% python3 -q
>>> import numpy as np
>>> import numpy.linalg as la
>>> np.set_printoptions(precision=2, suppress=True, linewidth=140, legacy="1.25")
>>> rd = lambda a: np.round(a, 2) + 0
>>> W0 = np.load("w.npy")
>>> W0
array([[-0.98,  2.  ,  3.  ,  4.  ,  1.  ],
       [-5.  , -3.98, -3.  , -5.  , -5.  ],
       [-3.  ,  0.  ,  2.02, -2.  ,  1.  ],
       [ 1.  , -4.  ,  3.  , -2.98,  3.  ],
       [-1.  ,  2.  ,  3.  ,  4.  ,  1.02]])
>>> left, s, Vt = la.svd(W0)
>>> np.argmax(s[:-1] / (s[1:] + 1e-6)) + 1
4
>>> rd(s)
array([11.77,  6.96,  5.68,  2.16,  0.01])
>>> out = left[:, :4] @ np.diag(s[:4]) @ Vt[:4]
>>> rd(out)
array([[-0.98,  2.  ,  2.99,  4.  ,  1.01],
       [-5.  , -3.98, -3.  , -5.  , -5.  ],
       [-3.  ,  0.  ,  2.02, -2.  ,  1.  ],
       [ 1.  , -4.  ,  3.  , -2.98,  3.  ],
       [-1.  ,  2.  ,  3.01,  4.  ,  1.01]])
>>> rd(la.norm(W0 - out) / la.norm(W0))
0.0
>>> la.matrix_rank(W0, rtol=0.05)
4
>>> Q, evecs = la.qr(W0[:, :3])[0], la.qr(W0[:, 3:])[0]
>>> s = la.svd(Q.T @ evecs, compute_uv=False)
>>> rd(np.degrees(np.arccos(s.clip(0, 1))))
array([ 0.15, 32.56])
>>> rd(la.norm(Q @ Q.T - evecs @ evecs.T, 2))
1.0
>>> (s > 0.9).sum()
1
>>> np.allclose(W0, W0.T)
False
>>> (W0 - W0.T) / 2
array([[ 0. ,  3.5,  3. ,  1.5,  1. ],
       [-3.5,  0. , -1.5, -0.5, -3.5],
       [-3. ,  1.5,  0. , -2.5, -1. ],
       [-1.5,  0.5,  2.5,  0. , -0.5],
       [-1. ,  3.5,  1. ,  0.5,  0. ]])
>>> (W0 + W0.T) / 2
array([[-0.98, -1.5 ,  0.  ,  2.5 ,  0.  ],
       [-1.5 , -3.98, -1.5 , -4.5 , -1.5 ],
       [ 0.  , -1.5 ,  2.02,  0.5 ,  2.  ],
       [ 2.5 , -4.5 ,  0.5 , -2.98,  3.5 ],
       [ 0.  , -1.5 ,  2.  ,  3.5 ,  1.02]])
>>> np.allclose(W0 @ W0.T, W0.T @ W0)
False
>>> assert W0 == W0.T
Traceback (most recent call last):
  File "<python-input-22>", line 1, in <module>
    assert W0 == W0.T
           ^^^^^^^^^^
ValueError: The truth value of an array with more than one element is ambiguous. Use a.any() or a.all()
>>> W0.inv()
Traceback (most recent call last):
  File "<python-input-23>", line 1, in <module>
    W0.inv()
    ^^^^^^
AttributeError: 'numpy.ndarray' object has no attribute 'inv'
>>> la.determinant(W0)
Traceback (most recent call last):
  File "<python-input-24>", line 1, in <module>
    la.determinant(W0)
    ^^^^^^^^^^^^^^
AttributeError: module 'numpy.linalg' has no attribute 'determinant'
>>> m1 = np.load("test15.npy")
>>> rd(m1)
array([[0.17, 0.17, 0.  , 0.  , 0.  , 0.17, 0.17, 0.  , 0.17, 0.  , 0.  , 0.17],
       [0.  , 0.33, 0.  , 0.  , 0.  , 0.33, 0.  , 0.  , 0.33, 0.  , 0.  , 0.  ],
       [0.  , 0.  , 0.33, 0.33, 0.  , 0.  , 0.  , 0.  , 0.33, 0.  , 0.  , 0.  ],
       [0.12, 0.12, 0.  , 0.25, 0.12, 0.  , 0.12, 0.  , 0.12, 0.  , 0.12, 0.  ],
       [0.  , 0.  , 0.  , 0.  , 1.  , 0.  , 0.  , 0.  , 0.  , 0.  , 0.  , 0.  ],
       [0.  , 0.  , 0.2 , 0.  , 0.  , 0.2 , 0.2 , 0.2 , 0.2 , 0.  , 0.  , 0.  ],
       [0.  , 0.  , 0.  , 0.17, 0.17, 0.17, 0.17, 0.  , 0.17, 0.  , 0.17, 0.  ],
       [0.2 , 0.  , 0.  , 0.  , 0.  , 0.  , 0.2 , 0.2 , 0.  , 0.2 , 0.  , 0.2 ],
       [0.  , 0.2 , 0.  , 0.  , 0.  , 0.  , 0.  , 0.2 , 0.4 , 0.2 , 0.  , 0.  ],
       [0.  , 0.  , 0.  , 0.  , 0.  , 0.  , 0.25, 0.25, 0.  , 0.25, 0.25, 0.  ],
       [0.14, 0.  , 0.14, 0.  , 0.  , 0.  , 0.14, 0.  , 0.14, 0.14, 0.14, 0.14],
       [0.  , 0.  , 0.2 , 0.2 , 0.  , 0.  , 0.2 , 0.  , 0.  , 0.  , 0.  , 0.4 ]])
>>> rd(np.sort(np.abs(la.eigvals(m1)))[::-1])
array([1.  , 0.97, 0.5 , 0.5 , 0.36, 0.36, 0.24, 0.18, 0.18, 0.12, 0.06, 0.06])
>>> rd(la.matrix_power(m1, 100))
array([[0.  , 0.  , 0.  , 0.  , 0.95, 0.  , 0.01, 0.01, 0.01, 0.  , 0.  , 0.  ],
       [0.  , 0.  , 0.  , 0.  , 0.95, 0.  , 0.01, 0.01, 0.01, 0.01, 0.  , 0.  ],
       [0.  , 0.  , 0.  , 0.  , 0.95, 0.  , 0.01, 0.  , 0.01, 0.  , 0.  , 0.  ],
       [0.  , 0.  , 0.  , 0.  , 0.96, 0.  , 0.01, 0.  , 0.01, 0.  , 0.  , 0.  ],
       [0.  , 0.  , 0.  , 0.  , 1.  , 0.  , 0.  , 0.  , 0.  , 0.  , 0.  , 0.  ],
       [0.  , 0.  , 0.  , 0.  , 0.95, 0.  , 0.01, 0.  , 0.01, 0.  , 0.  , 0.  ],
       [0.  , 0.  , 0.  , 0.  , 0.96, 0.  , 0.  , 0.  , 0.01, 0.  , 0.  , 0.  ],
       [0.  , 0.  , 0.  , 0.  , 0.95, 0.  , 0.01, 0.  , 0.01, 0.  , 0.  , 0.  ],
       [0.  , 0.  , 0.  , 0.  , 0.95, 0.  , 0.01, 0.01, 0.01, 0.  , 0.  , 0.  ],
       [0.  , 0.  , 0.  , 0.  , 0.95, 0.  , 0.01, 0.  , 0.01, 0.  , 0.  , 0.  ],
       [0.  , 0.  , 0.  , 0.  , 0.95, 0.  , 0.01, 0.  , 0.01, 0.  , 0.  , 0.  ],
       [0.  , 0.  , 0.  , 0.  , 0.95, 0.  , 0.01, 0.  , 0.01, 0.  , 0.  , 0.  ]])
>>> rd(m1 @ np.ones(12))
array([1., 1., 1., 1., 1., 1., 1., 1., 1., 1., 1., 1.])
>>> p = np.eye(12)[10]
>>> for _ in range(5):
...     p = p @ m1
...     print(p.round(2))
... 
[0.14 0.   0.14 0.   0.   0.   0.14 0.   0.14 0.14 0.14 0.14]
[0.04 0.05 0.1  0.1  0.02 0.05 0.13 0.06 0.17 0.08 0.08 0.1 ]
[0.04 0.07 0.07 0.1  0.06 0.06 0.12 0.08 0.18 0.08 0.07 0.07]
[0.05 0.08 0.06 0.08 0.09 0.06 0.11 0.08 0.18 0.08 0.06 0.06]
[0.04 0.08 0.05 0.07 0.12 0.07 0.11 0.09 0.18 0.08 0.06 0.06]
>>> Q, evecs = la.qr(m1[:, :7])[0], la.qr(m1[:, 7:])[0]
>>> s = la.svd(Q.T @ evecs, compute_uv=False)
>>> rd(la.norm(Q @ Q.T - evecs @ evecs.T, 2))
1.0
>>> rd(s)
array([1.  , 0.96, 0.83, 0.48, 0.34])
>>> rd(np.abs(la.eigvals(m1)).max())
1.0
>>> rd(la.det(m1))
0.0
>>> assert m1 == m1.T
Traceback (most recent call last):
  File "<python-input-38>", line 1, in <module>
    assert m1 == m1.T
           ^^^^^^^^^^
ValueError: The truth value of an array with more than one element is ambiguous. Use a.any() or a.all()
>>> np.allclose(m1 @ m1.T, m1.T @ m1)
False
>>> rd((m1 + m1.T) / 2)
array([[0.17, 0.08, 0.  , 0.06, 0.  , 0.08, 0.08, 0.1 , 0.08, 0.  , 0.07, 0.08],
       [0.08, 0.33, 0.  , 0.06, 0.  , 0.17, 0.  , 0.  , 0.27, 0.  , 0.  , 0.  ],
       [0.  , 0.  , 0.33, 0.17, 0.  , 0.1 , 0.  , 0.  , 0.17, 0.  , 0.07, 0.1 ],
       [0.06, 0.06, 0.17, 0.25, 0.06, 0.  , 0.15, 0.  , 0.06, 0.  , 0.06, 0.1 ],
       [0.  , 0.  , 0.  , 0.06, 1.  , 0.  , 0.08, 0.  , 0.  , 0.  , 0.  , 0.  ],
       [0.08, 0.17, 0.1 , 0.  , 0.  , 0.2 , 0.18, 0.1 , 0.1 , 0.  , 0.  , 0.  ],
       [0.08, 0.  , 0.  , 0.15, 0.08, 0.18, 0.17, 0.1 , 0.08, 0.12, 0.15, 0.1 ],
       [0.1 , 0.  , 0.  , 0.  , 0.  , 0.1 , 0.1 , 0.2 , 0.1 , 0.22, 0.  , 0.1 ],
       [0.08, 0.27, 0.17, 0.06, 0.  , 0.1 , 0.08, 0.1 , 0.4 , 0.1 , 0.07, 0.  ],
       [0.  , 0.  , 0.  , 0.  , 0.  , 0.  , 0.12, 0.22, 0.1 , 0.25, 0.2 , 0.  ],
       [0.07, 0.  , 0.07, 0.06, 0.  , 0.  , 0.15, 0.  , 0.07, 0.2 , 0.14, 0.07],
       [0.08, 0.  , 0.1 , 0.1 , 0.  , 0.  , 0.1 , 0.1 , 0.  , 0.  , 0.07, 0.4 ]])
>>> rd(la.matrix_power(m1, 4))
array([[0.04, 0.09, 0.06, 0.07, 0.08, 0.07, 0.1 , 0.1 , 0.2 , 0.08, 0.05, 0.05],
       [0.04, 0.1 , 0.05, 0.05, 0.03, 0.08, 0.11, 0.13, 0.21, 0.11, 0.05, 0.05],
       [0.05, 0.11, 0.04, 0.06, 0.1 , 0.07, 0.1 , 0.1 , 0.2 , 0.09, 0.05, 0.04],
       [0.03, 0.08, 0.05, 0.05, 0.22, 0.07, 0.09, 0.08, 0.17, 0.07, 0.04, 0.04],
       [0.  , 0.  , 0.  , 0.  , 1.  , 0.  , 0.  , 0.  , 0.  , 0.  , 0.  , 0.  ],
       [0.05, 0.08, 0.05, 0.07, 0.09, 0.06, 0.11, 0.09, 0.18, 0.09, 0.06, 0.06],
       [0.04, 0.07, 0.04, 0.05, 0.26, 0.06, 0.09, 0.08, 0.15, 0.07, 0.05, 0.05],
       [0.04, 0.06, 0.07, 0.09, 0.11, 0.06, 0.12, 0.07, 0.16, 0.07, 0.06, 0.07],
       [0.05, 0.08, 0.05, 0.05, 0.04, 0.08, 0.13, 0.11, 0.17, 0.1 , 0.07, 0.07],
       [0.05, 0.06, 0.06, 0.08, 0.11, 0.06, 0.13, 0.08, 0.15, 0.08, 0.07, 0.08],
       [0.05, 0.08, 0.06, 0.08, 0.09, 0.06, 0.11, 0.08, 0.18, 0.08, 0.06, 0.06],
       [0.04, 0.08, 0.06, 0.1 , 0.15, 0.05, 0.09, 0.06, 0.19, 0.06, 0.05, 0.05]])
>>> rd((m1 - m1.T) / 2)
array([[ 0.  ,  0.08,  0.  , -0.06,  0.  ,  0.08,  0.08, -0.1 ,  0.08,  0.  , -0.07,  0.08],
       [-0.08,  0.  ,  0.  , -0.06,  0.  ,  0.17,  0.  ,  0.  ,  0.07,  0.  ,  0.  ,  0.  ],
       [ 0.  ,  0.  ,  0.  ,  0.17,  0.  , -0.1 ,  0.  ,  0.  ,  0.17,  0.  , -0.07, -0.1 ],
       [ 0.06,  0.06, -0.17,  0.  ,  0.06,  0.  , -0.02,  0.  ,  0.06,  0.  ,  0.06, -0.1 ],
       [ 0.  ,  0.  ,  0.  , -0.06,  0.  ,  0.  , -0.08,  0.  ,  0.  ,  0.  ,  0.  ,  0.  ],
       [-0.08, -0.17,  0.1 ,  0.  ,  0.  ,  0.  ,  0.02,  0.1 ,  0.1 ,  0.  ,  0.  ,  0.  ],
       [-0.08,  0.  ,  0.  ,  0.02,  0.08, -0.02,  0.  , -0.1 ,  0.08, -0.12,  0.01, -0.1 ],
       [ 0.1 ,  0.  ,  0.  ,  0.  ,  0.  , -0.1 ,  0.1 ,  0.  , -0.1 , -0.02,  0.  ,  0.1 ],
       [-0.08, -0.07, -0.17, -0.06,  0.  , -0.1 , -0.08,  0.1 ,  0.  ,  0.1 , -0.07,  0.  ],
       [ 0.  ,  0.  ,  0.  ,  0.  ,  0.  ,  0.  ,  0.12,  0.02, -0.1 ,  0.  ,  0.05,  0.  ],
       [ 0.07,  0.  ,  0.07, -0.06,  0.  ,  0.  , -0.01,  0.  ,  0.07, -0.05,  0.  ,  0.07],
       [-0.08,  0.  ,  0.1 ,  0.1 ,  0.  ,  0.  ,  0.1 , -0.1 ,  0.  ,  0.  , -0.07,  0.  ]])
>>> la.determinant(m1)
Traceback (most recent call last):
  File "<python-input-43>", line 1, in <module>
    la.determinant(m1)
    ^^^^^^^^^^^^^^
AttributeError: module 'numpy.linalg' has no attribute 'determinant'
